$ python -q
>>> import numpy as np
>>> np.set_printoptions(suppress=True, linewidth=140)
>>> W0 = np.load("out16.npy")
>>> W0
array([[-1,  0,  0,  0,  0,  0,  0],
       [ 0,  1,  0,  0,  0,  0,  0],
       [ 0,  0,  1,  0,  0,  0,  0],
       [ 0,  0,  0, -2,  0,  0,  0],
       [ 0,  0,  0,  0,  2,  0,  0],
       [ 0,  0,  0,  0,  0, -5,  0],
       [ 0,  0,  0,  0,  0,  0,  1]])
>>> round(np.linalg.det(W0), 2)
np.float64(-20.0)
>>> W0 @ W0
array([[ 1,  0,  0,  0,  0,  0,  0],
       [ 0,  1,  0,  0,  0,  0,  0],
       [ 0,  0,  1,  0,  0,  0,  0],
       [ 0,  0,  0,  4,  0,  0,  0],
       [ 0,  0,  0,  0,  4,  0,  0],
       [ 0,  0,  0,  0,  0, 25,  0],
       [ 0,  0,  0,  0,  0,  0,  1]])
>>> np.allclose(W0, W0.T)
True
>>> np.linalg.determinant(W0)
Traceback (most recent call last):
  File "<python-input-7>", line 1, in <module>
    np.linalg.determinant(W0)
    ^^^^^^^^^^^^^^^^^^^^^
AttributeError: module 'numpy.linalg' has no attribute 'determinant'
>>> vals, evecs = np.linalg.eigvalsh(W0)
Traceback (most recent call last):
  File "<python-input-8>", line 1, in <module>
    vals, evecs = np.linalg.eigvalsh(W0)
    ^^^^^^^^^^^
ValueError: too many values to unpack (expected 2)
>>> vals, evecs = np.linalg.eigh(W0)
>>> evecs.T @ evecs
array([[1., 0., 0., 0., 0., 0., 0.],
       [0., 1., 0., 0., 0., 0., 0.],
       [0., 0., 1., 0., 0., 0., 0.],
       [0., 0., 0., 1., 0., 0., 0.],
       [0., 0., 0., 0., 1., 0., 0.],
       [0., 0., 0., 0., 0., 1., 0.],
       [0., 0., 0., 0., 0., 0., 1.]])
>>> np.round(np.linalg.eigvalsh(W0 @ W0), 2)
array([ 1.,  1.,  1.,  1.,  4.,  4., 25.])
>>> np.abs(evecs[:, -1])
array([0., 0., 0., 0., 1., 0., 0.])
>>> print(np.round(np.linalg.norm(W0, axis=0), 2))
[1. 1. 1. 2. 2. 5. 1.]
>>> np.round(np.linalg.svd(W0, compute_uv=False), 2)
array([5., 2., 2., 1., 1., 1., 1.])
